$ ipython --no-banner

In [1]: import numpy as np

In [2]: np.set_printoptions(precision=2, suppress=True, linewidth=160)

In [3]: A = np.loadtxt("test6.csv", delimiter=",")

In [4]: A
Out[4]: 
array([[-0.6 ,  1.2 ,  2.2 ,  1.2 ,  0.1 ,  0.2 , -1.  ,  1.  ,  0.2 ,  1.5 , -0.3 ,  0.1 ,  3.68,  0.2 ],
       [ 0.  ,  0.6 , -0.2 , -0.8 , -0.8 , -1.5 , -0.4 ,  2.4 , -0.4 ,  0.1 ,  1.5 , -1.4 , -2.41,  1.6 ],
       [ 0.9 , -0.8 , -0.9 ,  1.5 ,  0.6 ,  0.9 ,  0.1 ,  1.3 , -0.4 , -0.8 ,  0.9 , -0.7 ,  4.43, -0.9 ],
       [-1.3 , -2.2 , -0.6 ,  0.5 , -0.7 ,  1.3 ,  1.  , -2.6 ,  2.1 , -1.  ,  0.9 ,  0.7 ,  1.57,  0.8 ],
       [ 1.5 ,  2.4 , -0.2 ,  0.9 ,  0.8 ,  0.1 ,  0.  ,  0.7 , -0.9 ,  0.1 , -0.2 ,  1.1 ,  2.75, -1.6 ],
       [-1.3 , -0.9 ,  0.2 ,  0.5 , -0.7 , -0.9 , -1.7 , -1.1 ,  0.  , -1.5 ,  0.3 ,  0.2 ,  1.57, -0.8 ],
       [-1.3 , -0.4 ,  0.  , -0.1 ,  0.2 , -0.2 , -1.8 ,  0.3 ,  0.5 ,  0.7 ,  0.4 , -0.5 , -0.14, -1.2 ],
       [-0.1 ,  0.2 ,  1.3 ,  0.  ,  0.7 , -1.5 , -0.3 , -1.1 , -0.9 , -1.  ,  0.9 ,  0.3 , -0.14, -2.  ],
       [-0.9 , -0.4 ,  0.5 ,  0.9 ,  0.6 ,  1.  ,  0.2 ,  0.5 , -1.5 , -0.6 ,  0.9 ,  0.5 ,  2.65,  1.  ],
       [ 0.3 , -0.4 ,  0.4 ,  0.6 ,  0.3 ,  0.5 ,  1.1 ,  0.7 ,  0.1 ,  0.4 , -0.4 , -1.4 ,  1.91, -1.  ],
       [ 0.1 , -1.1 ,  0.1 ,  0.1 , -0.3 ,  0.4 ,  1.7 ,  0.4 ,  0.8 , -0.2 , -2.5 ,  0.5 ,  0.31, -1.1 ],
       [ 0.  , -1.3 , -1.2 ,  0.4 ,  0.8 ,  0.7 , -0.5 ,  0.9 ,  0.3 , -0.7 ,  0.1 ,  0.2 ,  1.19,  0.5 ],
       [ 0.  , -1.8 , -0.7 , -0.1 ,  2.5 , -0.4 , -1.1 , -0.4 ,  1.9 ,  0.2 , -0.1 ,  1.3 , -0.19,  0.7 ],
       [-0.3 ,  0.2 ,  0.3 , -0.9 , -1.4 ,  1.6 ,  0.  ,  0.4 ,  0.7 , -0.6 , -0.7 , -0.1 , -2.73,  0.3 ],
       [ 1.  ,  0.  , -1.2 , -0.1 ,  0.4 , -1.1 , -0.1 ,  0.  , -1.9 ,  0.1 ,  1.7 ,  1.1 , -0.32,  2.5 ],
       [-0.4 , -0.6 ,  1.  ,  1.5 ,  0.1 ,  0.2 ,  1.4 ,  0.3 ,  0.6 ,  0.7 ,  0.6 , -2.6 ,  4.52, -0.1 ],
       [-0.6 , -0.3 ,  0.2 ,  0.2 , -0.3 , -0.6 ,  0.7 , -0.9 ,  1.8 ,  0.8 , -1.5 ,  0.  ,  0.64,  0.1 ],
       [-0.8 , -0.8 ,  0.4 , -0.3 ,  0.3 , -1.5 , -0.2 , -0.8 ,  0.4 ,  0.4 ,  1.3 ,  0.5 , -0.88,  0.3 ],
       [-1.3 , -0.6 , -1.7 ,  0.4 ,  0.3 ,  2.1 , -0.9 ,  0.1 ,  0.4 , -1.  , -0.4 ,  1.9 ,  1.25, -0.1 ],
       [ 0.  ,  0.8 ,  0.4 ,  0.5 ,  0.1 , -1.7 ,  0.3 ,  0.6 ,  2.  ,  0.  , -1.2 , -0.4 ,  1.36, -1.1 ],
       [ 0.3 , -0.3 , -1.4 ,  0.4 ,  1.4 ,  0.5 ,  0.2 ,  0.5 , -1.1 , -1.5 ,  1.1 ,  0.9 ,  1.2 ,  0.2 ],
       [-2.3 ,  0.  , -0.6 ,  0.1 ,  0.8 ,  1.5 , -0.8 ,  1.4 ,  0.7 , -2.1 ,  0.6 ,  0.5 ,  0.25,  0.8 ],
       [-1.6 , -1.  , -0.3 , -1.2 , -0.7 , -0.8 ,  0.1 ,  0.5 , -0.1 , -0.8 ,  0.5 , -1.2 , -3.65,  0.1 ],
       [-0.3 ,  0.3 ,  0.8 , -0.5 , -1.7 ,  0.4 ,  0.8 , -0.6 ,  1.  ,  0.1 ,  0.  ,  1.4 , -1.38,  0.1 ],
       [ 1.4 , -0.2 ,  0.7 ,  1.3 , -1.8 , -1.4 , -0.4 , -0.4 , -0.9 , -0.7 ,  0.4 ,  0.7 ,  4.07,  1.8 ],
       [ 1.  , -0.8 ,  0.9 ,  1.1 ,  1.1 , -0.4 , -1.3 , -1.3 , -1.9 ,  0.  ,  0.1 , -0.2 ,  3.11,  0.7 ],
       [ 1.5 ,  1.8 ,  0.6 , -0.1 ,  1.8 , -0.8 , -0.7 ,  0.4 , -0.8 , -0.8 , -0.3 , -0.3 , -0.41, -1.  ],
       [ 1.3 , -0.4 , -0.5 ,  1.8 ,  0.1 ,  0.4 , -1.9 ,  0.8 ,  1.5 ,  1.3 , -0.3 ,  0.1 ,  5.41, -1.5 ],
       [-0.9 ,  0.2 , -0.3 ,  1.2 ,  1.1 , -1.7 ,  0.7 ,  1.3 ,  0.1 , -0.3 ,  0.2 , -0.7 ,  3.62, -0.6 ],
       [-0.4 ,  0.7 ,  0.1 ,  0.  ,  0.1 , -0.2 ,  0.1 ,  0.3 , -1.7 , -1.1 , -1.1 ,  1.6 , -0.09,  0.  ],
       [ 0.9 , -1.4 ,  0.1 ,  2.2 , -1.1 ,  0.9 , -1.3 ,  0.8 ,  0.  ,  0.9 , -0.9 , -0.3 ,  6.58,  0.  ],
       [-0.9 , -0.4 ,  1.7 , -0.6 ,  2.1 ,  0.3 , -0.4 ,  0.5 ,  0.2 ,  0.6 ,  0.4 , -0.7 , -1.68,  1.7 ],
       [-2.1 ,  0.6 ,  1.  ,  0.2 , -0.4 , -1.2 ,  0.1 ,  0.9 , -0.6 , -1.5 ,  1.6 ,  0.5 ,  0.55,  0.  ],
       [-0.7 ,  0.3 ,  0.1 ,  0.1 ,  1.4 , -0.5 ,  0.4 ,  1.1 ,  0.7 , -0.6 ,  0.9 , -1.  ,  0.36,  0.4 ],
       [ 0.8 , -1.1 ,  1.2 , -0.4 , -0.6 , -1.1 ,  1.9 ,  1.  , -0.2 , -1.4 ,  1.5 ,  1.  , -1.24, -0.8 ],
       [ 1.  , -0.5 ,  0.  , -0.3 , -1.  ,  0.2 , -0.9 ,  0.8 , -0.1 , -0.6 , -0.4 ,  0.4 , -0.98, -0.1 ],
       [ 0.3 ,  0.4 , -2.2 ,  0.9 ,  0.6 , -0.7 ,  1.5 , -0.8 ,  0.1 ,  1.  ,  0.5 , -0.3 ,  2.61, -0.3 ],
       [-0.1 , -0.2 , -0.8 ,  0.5 ,  0.  , -0.3 , -0.7 ,  1.1 , -0.3 ,  0.2 , -0.8 ,  1.  ,  1.39, -0.3 ],
       [ 0.  , -1.3 , -0.8 , -0.4 , -0.8 ,  0.4 , -1.  ,  0.3 ,  0.6 ,  0.3 ,  0.5 ,  2.  , -1.11,  1.  ]])

In [5]: G = np.cov(A, rowvar=False)

In [6]: np.argwhere(np.triu(np.abs(np.corrcoef(A.T)) > 0.8, 1))
Out[6]: array([[ 3, 12]])

In [7]: round(np.corrcoef(A[:, 2], A[:, 8])[0, 1], 2)
Out[7]: np.float64(-0.08)

In [8]: np.median(A, axis=0)
Out[8]: array([-0.1 , -0.4 ,  0.1 ,  0.2 ,  0.1 , -0.2 , -0.1 ,  0.5 ,  0.1 , -0.2 ,  0.3 ,  0.2 ,  0.64,  0.  ])

In [9]: A.std(axis=0)
Out[9]: array([0.97, 0.91, 0.91, 0.76, 0.98, 0.97, 0.94, 0.91, 1.  , 0.84, 0.9 , 0.96, 2.27, 0.98])

In [10]: np.argsort(-A.std(axis=0).round(6), kind="stable")
Out[10]: array([12,  8, 13,  4,  5,  0, 11,  6,  7,  2,  1, 10,  9,  3])

In [11]: np.round(np.linalg.eigvalsh(G)[::-1], 2) + 0
Out[11]: array([6.2 , 1.84, 1.56, 1.23, 1.12, 0.96, 0.91, 0.85, 0.63, 0.53, 0.36, 0.34, 0.24, 0.  ])

In [12]: cen = A - A.mean(axis=0)

In [13]: Uu, sig, vt = np.linalg.svd(cen, full_matrices=False)

In [14]: np.abs(vt[0]).argmax()
Out[14]: np.int64(12)

In [15]: np.round(cen.mean(axis=0), 2) + 0
Out[15]: array([0., 0., 0., 0., 0., 0., 0., 0., 0., 0., 0., 0., 0., 0.])

In [16]: np.linalg.matrix_rank(cen)
Out[16]: np.int64(14)

In [17]: np.abs(Uu[:, 0]).argmax()
Out[17]: np.int64(30)

In [18]: np.round(vt[0] * np.sign(vt[0, np.abs(vt[0]).argmax()]), 2) + 0
Out[18]: array([ 0.14,  0.  , -0.02,  0.31,  0.03,  0.06, -0.04,  0.  , -0.01,  0.12, -0.07, -0.07,  0.92, -0.11])

In [19]: cen = A - A.mean(axis=0)

In [20]: evecs = np.linalg.svd(cen)[2][:13]

In [21]: out = cen - cen @ evecs.T @ evecs

In [22]: np.round(out.std(axis=0), 2) + 0
Out[22]: array([0.  , 0.  , 0.  , 0.02, 0.  , 0.  , 0.  , 0.  , 0.  , 0.  , 0.  , 0.  , 0.01, 0.  ])

In [23]: D = np.linalg.norm(A[:, None] - A[None], axis=-1)

In [24]: np.unravel_index(D.round(6).argmax(), D.shape)
Out[24]: (np.int64(22), np.int64(30))

In [25]: D.shape
Out[25]: (39, 39)

In [26]: np.flatnonzero(D[4] < D.mean() / 2)
Out[26]: array([4])

In [27]: D[:5, :5]
Out[27]: 
array([[0.  , 7.96, 5.24, 7.46, 4.64],
       [7.96, 0.  , 8.51, 8.65, 7.92],
       [5.24, 8.51, 0.  , 6.71, 4.62],
       [7.46, 8.65, 6.71, 0.  , 7.98],
       [4.64, 7.92, 4.62, 7.98, 0.  ]])

In [28]: W0 = np.load("data.npy")

In [29]: W0
Out[29]: 
array([[  0,   0,  -2,   1,  -2,  -3,   2,   0,  -3,  -3,   2,   0,   0,   1,   3,   3],
       [  2,  -2,   3,  -3,   1,  -3,   3,  -3,   0,   0,   2,   1,  -3,   2,   0,   3],
       [  3,   3,   1,  -1,   1,   3,  -2,  -1,  -2,   2,   0,  -3,   0,  -1,   1,   1],
       [  1,  -3,  -1,   1,  -1,  -1,  -3,   3,  -2,  -1,   2,   3,   0,   1,   0,   3],
       [ -2,  -1,  -2,   2,  -3,  -2,  -1,  -2,   0,   2,  -2,  -3,   2,   2,   2,   3],
       [ -2,  -1,   2,   1,   1,  -2,   3,  -3,   0,   1,  -2,   3,   3,  -2,  -1,  -2],
       [  3,  -1,  -2,  -3,  -3,   2,  -3,  -3,   3,  -2,   3,   1,  -2,  -2,   0,   2],
       [ -3,  -2,   1,   1,  -2,   2,  -1,  -1,   3,  -2,   0,  -3,   0,   0,   2,   2],
       [ 10, -10,  13, -14,   3, -18,  17, -15,  -3,  -3,  12,   5, -15,  11,   3,  18]])

In [30]: rk = np.linalg.matrix_rank(W0)

In [31]: rk
Out[31]: np.int64(8)

In [32]: null = np.linalg.svd(W0)[2][rk:].T

In [33]: [int(np.linalg.matrix_rank(W0[:i])) for i in range(1, len(W0) + 1)]
Out[33]: [1, 2, 3, 4, 5, 6, 7, 8, 8]
